$ ipython --no-banner

In [1]: import numpy as np

In [2]: import numpy.linalg as la

In [3]: np.set_printoptions(precision=2, suppress=True, linewidth=120, sign=" ")

In [4]: M = np.loadtxt("test18.csv", delimiter=",")

In [5]: print(M)
[[-2.   1.4  1.3  1.  -0.3]
 [-0.6 -0.4  1.1 -0.2 -0.1]
 [ 2.1  0.9  1.8  4.5 -2.4]
 [-1.9  2.   0.3 -1.8 -0.4]
 [-0.4  2.2 -0.9 -0.9  0.7]
 [-1.  -0.6  0.3  0.   0.9]
 [ 0.7 -0.3  0.5  1.   2.4]
 [ 1.1 -0.4 -1.3 -2.1  0.1]
 [-1.   0.6 -0.3 -0.4 -0.6]
 [ 0.9  0.   0.3  0.1 -1.2]
 [ 0.9 -0.7  1.  -0.1 -0.2]
 [ 1.  -0.4  0.2  0.   0.4]
 [-0.6 -0.4  1.3 -0.8 -1.1]
 [-0.4  0.7  0.9 -0.7 -1.8]
 [ 0.1  1.9 -0.5  1.1  0.4]
 [-1.6 -2.6 -0.2 -0.4 -0.6]
 [ 0.6 -1.7  1.   2.8 -1.3]
 [-1.  -0.4  2.3  0.4  0.6]
 [ 0.4  0.5  1.6  0.9 -0.6]
 [ 0.2  1.1  0.  -1.7 -0.7]
 [ 0.1 -1.2 -1.1 -0.5 -0.4]
 [-0.5  1.7 -1.8  0.   0.8]
 [ 0.2 -0.9  0.3 -1.2  2. ]
 [ 0.4 -0.7 -1.7 -1.8  0.4]
 [ 0.   0.3 -0.4  1.1  1.8]
 [-1.2 -1.3  2.  -0.7 -1.1]
 [-0.3 -0.2  0.1 -0.1  0.2]
 [ 0.1 -0.8 -0.1 -0.1 -0.1]
 [ 1.5 -2.1 -0.6  1.7  0.2]
 [ 0.8  1.7 -0.3 -0.3 -0.5]
 [-0.7  0.9  0.7 -0.4  1.1]]

In [6]: M[:, 5]
---------------------------------------------------------------------------
IndexError                                Traceback (most recent call last)
Cell In[6], line 1
----> 1 M[:, 5]

IndexError: index 5 is out of bounds for axis 1 with size 5

In [7]: print(la.matrix_rank(M))
5

In [8]: M.sum(axis=1)
Out[8]: 
array([ 1.4, -0.2,  6.9, -1.8,  0.7, -0.4,  4.3, -2.6, -1.7,  0.1,  0.9,  1.2, -1.6, -1.3,  3. , -5.4,  1.4,  1.9,
        2.8, -1.1, -3.1,  0.2,  0.4, -3.4,  2.8, -2.3, -0.3, -1. ,  0.7,  1.4,  1.6])

In [9]: print(np.abs(M).max())
4.5

In [10]: la.svd(M, compute_uv=False)
Out[10]: array([ 8.53,  6.72,  6.31,  5.18,  3.57])

In [11]: round(la.norm(M), 2)
Out[11]: np.float64(14.05)

In [12]: np.diff(M, axis=0)
Out[12]: 
array([[ 1.4, -1.8, -0.2, -1.2,  0.2],
       [ 2.7,  1.3,  0.7,  4.7, -2.3],
       [-4. ,  1.1, -1.5, -6.3,  2. ],
       [ 1.5,  0.2, -1.2,  0.9,  1.1],
       [-0.6, -2.8,  1.2,  0.9,  0.2],
       [ 1.7,  0.3,  0.2,  1. ,  1.5],
       [ 0.4, -0.1, -1.8, -3.1, -2.3],
       [-2.1,  1. ,  1. ,  1.7, -0.7],
       [ 1.9, -0.6,  0.6,  0.5, -0.6],
       [ 0. , -0.7,  0.7, -0.2,  1. ],
       [ 0.1,  0.3, -0.8,  0.1,  0.6],
       [-1.6,  0. ,  1.1, -0.8, -1.5],
       [ 0.2,  1.1, -0.4,  0.1, -0.7],
       [ 0.5,  1.2, -1.4,  1.8,  2.2],
       [-1.7, -4.5,  0.3, -1.5, -1. ],
       [ 2.2,  0.9,  1.2,  3.2, -0.7],
       [-1.6,  1.3,  1.3, -2.4,  1.9],
       [ 1.4,  0.9, -0.7,  0.5, -1.2],
       [-0.2,  0.6, -1.6, -2.6, -0.1],
       [-0.1, -2.3, -1.1,  1.2,  0.3],
       [-0.6,  2.9, -0.7,  0.5,  1.2],
       [ 0.7, -2.6,  2.1, -1.2,  1.2],
       [ 0.2,  0.2, -2. , -0.6, -1.6],
       [-0.4,  1. ,  1.3,  2.9,  1.4],
       [-1.2, -1.6,  2.4, -1.8, -2.9],
       [ 0.9,  1.1, -1.9,  0.6,  1.3],
       [ 0.4, -0.6, -0.2,  0. , -0.3],
       [ 1.4, -1.3, -0.5,  1.8,  0.3],
       [-0.7,  3.8,  0.3, -2. , -0.7],
       [-1.5, -0.8,  1. , -0.1,  1.6]])

In [13]: np.unravel_index(np.abs(M).argmax(), M.shape)
Out[13]: (np.int64(2), np.int64(3))

In [14]: np.zeros(31, 5)
---------------------------------------------------------------------------
TypeError                                 Traceback (most recent call last)
Cell In[14], line 1
----> 1 np.zeros(31, 5)

TypeError: Cannot interpret '5' as a data type

In [15]: M[31]
---------------------------------------------------------------------------
IndexError                                Traceback (most recent call last)
Cell In[15], line 1
----> 1 M[31]

IndexError: index 31 is out of bounds for axis 0 with size 31

In [16]: Ac = M - M.mean(axis=0)

In [17]: evecs = la.svd(Ac)[2][:4]

In [18]: B = Ac - Ac @ evecs.T @ evecs

In [19]: print((Ac @ evecs.T).std(axis=0))
[ 1.53  1.2   1.12  0.93]

In [20]: print(la.norm(B, axis=1).round(6).argmax())
15

In [21]: hat = M @ la.solve(M.T @ M, M.T)

In [22]: la.matrix_rank(np.eye(31) - hat)
Out[22]: np.int64(26)

In [23]: print(np.allclose(hat @ hat, hat))
True

In [24]: feats = np.array([[1.3, 3.5, 1.2, 1.2, 3.0],
    ...:     [0.5, 0.8, 0.4, -1.3, -2.2],
    ...:     [1.1, 0.4, -0.3, -1.5, -0.1]])

In [25]: rng = np.random.default_rng(115408)

In [26]: feats[1] = feats[2] + 0.02 * rng.normal(size=5)

In [27]: print(feats)
[[ 1.3   3.5   1.2   1.2   3.  ]
 [ 1.1   0.4  -0.28 -1.51 -0.08]
 [ 1.1   0.4  -0.3  -1.5  -0.1 ]]

In [28]: np.count_nonzero(feats)
Out[28]: np.int64(15)

In [29]: print(feats - feats[0])
[[ 0.    0.    0.    0.    0.  ]
 [-0.2  -3.1  -1.48 -2.71 -3.08]
 [-0.2  -3.1  -1.5  -2.7  -3.1 ]]

In [30]: print(feats.sum(axis=0))
[ 3.5   4.3   0.62 -1.81  2.82]

In [31]: feats[:, 5]
---------------------------------------------------------------------------
IndexError                                Traceback (most recent call last)
Cell In[31], line 1
----> 1 feats[:, 5]

IndexError: index 5 is out of bounds for axis 1 with size 5

In [32]: feats[3]
---------------------------------------------------------------------------
IndexError                                Traceback (most recent call last)
Cell In[32], line 1
----> 1 feats[3]

IndexError: index 3 is out of bounds for axis 0 with size 3

In [33]: feats.mean(axis=0)
Out[33]: array([ 1.17,  1.43,  0.21, -0.6 ,  0.94])

In [34]: np.round(np.diff(feats, axis=0), 2) + 0
Out[34]: 
array([[-0.2 , -3.1 , -1.48, -2.71, -3.08],
       [ 0.  ,  0.  , -0.02,  0.01, -0.02]])

In [35]: la.rank(feats)
---------------------------------------------------------------------------
AttributeError                            Traceback (most recent call last)
Cell In[35], line 1
----> 1 la.rank(feats)

AttributeError: module 'numpy.linalg' has no attribute 'rank'

In [36]: Uu, sv, vt = la.svd(feats)

In [37]: sv
Out[37]: array([ 5.08,  2.73,  0.02])

In [38]: B = Uu[:, :2] @ np.diag(sv[:2]) @ vt[:2]

In [39]: la.matrix_rank(B)
Out[39]: np.int64(2)

In [40]: print(round(float(la.norm(feats - B, 2)), 2), np.round(sv[2], 2))
0.02 0.02

In [41]: la.matrix_rank(feats, rtol=0.05)
Out[41]: np.int64(2)

In [42]: print(np.round(np.abs(feats - B).max(), 2))
0.01

In [43]: np.round(la.norm(feats - B) / la.norm(feats), 2)
Out[43]: np.float64(0.0)

In [44]: round(la.norm(feats, 2) / la.norm(feats), 2)
Out[44]: np.float64(0.88)

In [45]: np.argsort(-la.norm(feats, axis=0).round(6), kind="stable")[:3]
Out[45]: array([ 1,  4,  3])

In [46]: B = np.array([[2, 1], [-1, 0], [-1, -2], [-2, 1], [-2, 2]])

In [47]: la.matrix_rank(feats @ B)
Out[47]: np.int64(2)

In [48]: np.round(B.T @ feats.T, 2) + 0
Out[48]: 
array([[-10.5 ,   5.28,   5.3 ],
       [  6.1 ,  -0.01,   0.  ]])

In [49]: np.round(np.einsum("ik,kj->ji", feats, B), 2) + 0
Out[49]: 
array([[-10.5 ,   5.28,   5.3 ],
       [  6.1 ,  -0.01,   0.  ]])

In [50]: X = np.load("sample15.npy")

In [51]: X
Out[51]: 
array([[ 2,  2,  2,  2],
       [ 2,  4,  4,  4],
       [ 2,  4,  6,  6],
       [ 2,  4,  6,  8]])

In [52]: vec = np.array([3, 3, 4, 5])

In [53]: X @ np.eye(4)[1]
Out[53]: array([ 2.,  4.,  4.,  4.])

In [54]: print(np.einsum("ij,j->i", X, vec))
[ 30  54  72  82]

In [55]: X @ np.ones(4)
Out[55]: array([  8.,  14.,  18.,  20.])

In [56]: X @ (2 * vec)
Out[56]: array([  60,  108,  144,  164])

In [57]: np.sign((X @ vec).round(6))
Out[57]: array([ 1,  1,  1,  1])

In [58]: X @ vec
Out[58]: array([ 30,  54,  72,  82])

In [59]: la.norm(X @ vec) <= la.norm(X, 2) * la.norm(vec) + 1e-9
Out[59]: np.True_

In [60]: vec = np.ones(4)

In [61]: for _ in range(5):
    ...:     vec = X @ vec
    ...:     vec /= la.norm(vec)
    ...:     print(round(vec @ X @ vec, 2))
    ...: 
16.56
16.58
16.58
16.58
16.58

In [62]: np.round(la.eigvalsh(X)[-1], 2)
Out[62]: np.float64(16.58)

In [63]: vec
Out[63]: array([ 0.23,  0.43,  0.58,  0.66])

In [64]: Lm = la.cholesky(X)

In [65]: Lm
Out[65]: 
array([[ 1.41,  0.  ,  0.  ,  0.  ],
       [ 1.41,  1.41,  0.  ,  0.  ],
       [ 1.41,  1.41,  1.41,  0.  ],
       [ 1.41,  1.41,  1.41,  1.41]])

In [66]: X / np.sqrt(np.outer(np.diag(X), np.diag(X)))
Out[66]: 
array([[ 1.  ,  0.71,  0.58,  0.5 ],
       [ 0.71,  1.  ,  0.82,  0.71],
       [ 0.58,  0.82,  1.  ,  0.87],
       [ 0.5 ,  0.71,  0.87,  1.  ]])

In [67]: np.diag(Lm) ** 2
Out[67]: array([ 2.,  2.,  2.,  2.])

In [68]: W0 = np.load("arr.npy")

In [69]: W0
Out[69]: 
array([[ 1,  0,  0,  0,  0],
       [ 0,  0,  0,  1,  0],
       [ 0,  1,  0,  0,  0],
       [ 0,  0,  0,  0,  1],
       [ 0,  0,  1,  0,  0]])

In [70]: W0.T @ W0
Out[70]: 
array([[ 1,  0,  0,  0,  0],
       [ 0,  1,  0,  0,  0],
       [ 0,  0,  1,  0,  0],
       [ 0,  0,  0,  1,  0],
       [ 0,  0,  0,  0,  1]])

In [71]: la.pinv(W0)
Out[71]: 
array([[ 1.,  0.,  0.,  0.,  0.],
       [ 0.,  0.,  1.,  0.,  0.],
       [ 0.,  0.,  0.,  0.,  1.],
       [ 0.,  1.,  0.,  0.,  0.],
       [ 0.,  0.,  0.,  1.,  0.]])

In [72]: W0[:, 3] @ W0[:, 4]
Out[72]: np.int64(0)

In [73]: la.norm(W0, axis=0)
Out[73]: array([ 1.,  1.,  1.,  1.,  1.])

In [74]: print(la.svd(W0, compute_uv=False))
[ 1.  1.  1.  1.  1.]

In [75]: B = W0 + rng.integers(-2, 3, (5, 1)) @ rng.integers(-2, 3, (1, 5))

In [76]: B
Out[76]: 
array([[ 1, -4, -2,  2,  4],
       [ 0, -2, -1,  2,  2],
       [ 0,  1,  0,  0,  0],
       [ 0,  2,  1, -1, -1],
       [ 0,  0,  1,  0,  0]])

In [77]: print(np.abs(B - W0).sum(axis=1))
[ 12   6   0   6   0]

In [78]: la.matrix_rank(B - W0, tol=1e-8)
Out[78]: np.int64(1)

In [79]: A = np.loadtxt("data.csv", delimiter=",")

In [80]: A
Out[80]: 
array([[ 0.89, -0.93,  0.5 ],
       [ 0.72, -0.78,  0.34],
       [-0.99,  0.99, -0.74],
       [-0.37,  0.42, -0.15],
       [-0.13,  0.15, -0.05],
       [-0.72,  0.78, -0.34],
       [ 0.13, -0.15,  0.05],
       [-0.65,  0.72, -0.29],
       [-0.57,  0.64, -0.24],
       [ 0.97, -0.98,  0.66],
       [ 0.48, -0.54,  0.2 ],
       [ 0.37, -0.42,  0.15],
       [-0.78,  0.83, -0.38],
       [ 0.99, -1.  ,  0.8 ],
       [ 0.13, -0.15,  0.05],
       [ 0.  ,  0.  ,  0.  ],
       [-0.25,  0.29, -0.1 ],
       [ 0.93, -0.96,  0.57],
       [-0.93,  0.96, -0.57],
       [ 0.78, -0.83,  0.38],
       [ 0.92, -0.95,  0.54],
       [-0.86,  0.91, -0.46],
       [ 0.92, -0.95,  0.54],
       [ 0.48, -0.54,  0.2 ],
       [ 0.65, -0.72,  0.29],
       [ 0.25, -0.29,  0.1 ],
       [-0.96,  0.98, -0.64],
       [ 0.65, -0.72,  0.29]])

In [81]: Ac = (A - A.mean(axis=0)) / A.std(axis=0)

In [82]: Ac.std(axis=0)
Out[82]: array([ 1.,  1.,  1.])

In [83]: b = la.lstsq(np.delete(Ac, 2, axis=1), Ac[:, 2])[0]

In [84]: np.abs(b).argmax()
Out[84]: np.int64(0)

In [85]: round(1 - np.var(Ac[:, 2] - np.delete(Ac, 2, axis=1) @ b), 2)
Out[85]: np.float64(0.99)

In [86]: Ac = A - A.mean(axis=0)

In [87]: evecs = la.svd(Ac)[2][:1]

In [88]: B = Ac - Ac @ evecs.T @ evecs

In [89]: np.diag(evecs.T @ evecs)
Out[89]: array([ 0.41,  0.45,  0.14])

In [90]: print(la.norm(B, axis=1).round(6).argmax())
13

In [91]: print(round(float(la.norm(B) / la.norm(Ac)), 2))
0.08

In [92]: np.cov(Ac @ evecs.T, rowvar=False)
Out[92]: array( 1.19)

In [93]: print(B.std(axis=0))
[ 0.01  0.03  0.08]

In [94]: hat = A @ la.solve(A.T @ A, A.T)

In [95]: print(round(float(np.trace(hat)), 2))
3.0

In [96]: print(np.round(la.eigvalsh(hat), 2) + 0)
[ 0.  0.  0.  0.  0.  0.  0.  0.  0.  0.  0.  0.  0.  0.  0.  0.  0.  0.  0.  0.  0.  0.  0.  0.  0.  1.  1.  1.]

In [97]: cov = np.cov(A, rowvar=False)

In [98]: np.argsort(-A.std(axis=0).round(6), kind="stable")
Out[98]: array([ 1,  0,  2])

In [99]: print(np.median(A, axis=0))
[ 0.19 -0.22  0.08]

In [100]: np.round(np.corrcoef(A[:, 2], A[:, 1])[0, 1], 2)
Out[100]: np.float64(-0.97)

In [101]: print(np.corrcoef(A.T))
[[ 1.   -1.    0.98]
 [-1.    1.   -0.97]
 [ 0.98 -0.97  1.  ]]

In [102]: cov.shape
Out[102]: (3, 3)

In [103]: K = np.loadtxt("block17.csv", delimiter=",")

In [104]: K
Out[104]: 
array([[ 0.51, -0.49, -0.29, -0.29, -0.49,  0.29],
       [-0.49,  0.51, -0.29, -0.29, -0.49,  0.29],
       [-0.29, -0.29,  0.82, -0.18, -0.29,  0.18],
       [-0.29, -0.29, -0.18,  0.82, -0.29,  0.18],
       [-0.49, -0.49, -0.29, -0.29,  0.51,  0.29],
       [ 0.29,  0.29,  0.18,  0.18,  0.29,  0.82]])

In [105]: B = la.inv(K)

In [106]: round(la.cond(K), 2)
Out[106]: np.float64(1.0)

In [107]: la.det(K) * B
Out[107]: 
array([[-0.51,  0.49,  0.29,  0.29,  0.49, -0.29],
       [ 0.49, -0.51,  0.29,  0.29,  0.49, -0.29],
       [ 0.29,  0.29, -0.82,  0.18,  0.29, -0.18],
       [ 0.29,  0.29,  0.18, -0.82,  0.29, -0.18],
       [ 0.49,  0.49,  0.29,  0.29, -0.51, -0.29],
       [-0.29, -0.29, -0.18, -0.18, -0.29, -0.82]])

In [108]: np.allclose(B, K.T)
Out[108]: True

In [109]: def softmax(z):
     ...:     e = np.exp(z - z.max(axis=-1, keepdims=True))
     ...:     return e / e.sum(axis=-1, keepdims=True)
     ...: 

In [110]: np.round(softmax(10 * K[5]), 2) + 0
Out[110]: array([ 0.  ,  0.  ,  0.  ,  0.  ,  0.  ,  0.98])

In [111]: S = K @ K.T / np.sqrt(6)

In [112]: np.round(softmax(S)[5] @ K, 2) + 0
Out[112]: array([-0.09, -0.09,  0.  ,  0.  , -0.09,  0.38])

In [113]: z = rng.permutation(6)

In [114]: print(z)
[ 2  5  0  3  1  4]

In [115]: B = K[z][:, z]

In [116]: B
Out[116]: 
array([[ 0.82,  0.18, -0.29, -0.18, -0.29, -0.29],
       [ 0.18,  0.82,  0.29,  0.18,  0.29,  0.29],
       [-0.29,  0.29,  0.51, -0.29, -0.49, -0.49],
       [-0.18,  0.18, -0.29,  0.82, -0.29, -0.29],
       [-0.29,  0.29, -0.49, -0.29,  0.51, -0.49],
       [-0.29,  0.29, -0.49, -0.29, -0.49,  0.51]])

In [117]: print(np.sort(np.abs(la.eigvals(B))))
[ 1.  1.  1.  1.  1.  1.]

In [118]: np.round(la.det(B), 2), np.round(la.det(K[z]), 2)
Out[118]: (np.float64(-1.0), np.float64(1.0))
